$ ipython --no-banner

In [1]: import numpy as np

In [2]: from numpy import linalg as LA

In [3]: np.set_printoptions(precision=1, suppress=True, linewidth=160, floatmode="fixed")

In [4]: rng = np.random.default_rng(62)

In [5]: idx = rng.integers(0, 2, 3)

In [6]: J = np.array([[2, -3, 3], [0, 0, 3], [-1, 1, 2]]) * (idx[:, None] == idx)

In [7]: J
Out[7]: 
array([[2, 0, 0],
       [0, 0, 3],
       [0, 1, 2]])

In [8]: Q, evecs = LA.qr(J[:, :2])[0], LA.qr(J[:, 2:])[0]

In [9]: sv = LA.svd(Q.T @ evecs, compute_uv=False)

In [10]: np.degrees(np.arccos(sv.clip(0, 1)))
Out[10]: array([56.3])

In [11]: A = np.load("sample11.npy")

In [12]: A
Out[12]: 
array([[  2,   0,   3],
       [  9,   1,   0],
       [-25,  -3,   3]])

In [13]: A2 = A[0, 0] * A[1:] - np.outer(A[1:, 0], A[0])

In [14]: A2
Out[14]: 
array([[  0,   2, -27],
       [  0,  -6,  81]])

In [15]: LA.matrix_rank(A2), LA.matrix_rank(A)
Out[15]: (np.int64(1), np.int64(2))

In [16]: A[:, 0] / A[0, 0]
Out[16]: array([  1.0,   4.5, -12.5])

In [17]: hat = np.triu(np.array([[-1, 3, 3], [5, 3, 2], [-2, 4, 1]]), 1) + np.eye(3)

In [18]: A2 = hat @ A @ LA.inv(hat)

In [19]: np.round(np.poly(A2), 1) + 0
Out[19]: array([ 1.0, -6.0, 86.0,  0.0])

In [20]: LA.matrix_rank(A2)
Out[20]: np.int64(2)

In [21]: np.allclose(A, A.T)
Out[21]: False

In [22]: np.round(LA.det(A), 1)
Out[22]: np.float64(0.0)

In [23]: (A + A.T) / 2
Out[23]: 
array([[  2.0,   4.5, -11.0],
       [  4.5,   1.0,  -1.5],
       [-11.0,  -1.5,   3.0]])

In [24]: np.round(np.abs(LA.eigvals(A)).max(), 1)
Out[24]: np.float64(9.3)

In [25]: mat = np.load("mat.npy")

In [26]: mat
Out[26]: 
array([[-0.8, -1.0,  1.9],
       [-1.4, -2.0,  2.5],
       [-0.6, -0.9,  1.3],
       [-1.1, -0.5,  3.0],
       [-1.1, -2.8,  2.8],
       [-1.6, -2.4,  2.7],
       [ 0.0,  0.5, -0.2],
       [-0.9, -0.1,  1.4],
       [-0.9, -0.4,  1.4],
       [-1.8, -0.3,  2.8],
       [-0.2, -2.0,  0.9],
       [-0.7, -2.6,  2.3],
       [-0.7, -0.1,  1.5],
       [ 0.7, -1.9, -0.4],
       [-1.6, -0.8,  2.7]])

In [27]: dist = LA.norm(mat[:, None] - mat[None], axis=-1)

In [28]: dist.mean(axis=1).argmax()
Out[28]: np.int64(13)

In [29]: np.flatnonzero(dist[14] < dist.mean() / 2)
Out[29]: array([ 3,  9, 14])

In [30]: LA.norm(mat, axis=1)
Out[30]: array([2.3, 3.5, 1.7, 3.2, 4.1, 4.0, 0.5, 1.7, 1.7, 3.3, 2.2, 3.5, 1.7, 2.1, 3.2])

In [31]: Z = mat[[11, 2]].astype(float)

In [32]: for _ in range(4):
    ...:     idx = LA.norm(mat[:, None] - Z, axis=-1).argmin(axis=1)
    ...:     Z = np.array([mat[idx == j].mean(axis=0) for j in range(2)])
    ...: 

In [33]: idx
Out[33]: array([1, 0, 1, 1, 0, 0, 1, 1, 1, 1, 1, 0, 1, 1, 1])

In [34]: np.abs(Z[1] - Z[0]).argmax()
Out[34]: np.int64(1)

In [35]: Z[1] - Z[0]
Out[35]: array([ 0.5,  1.8, -1.1])

In [36]: Z
Out[36]: 
array([[-1.2, -2.4,  2.6],
       [-0.7, -0.7,  1.5]])
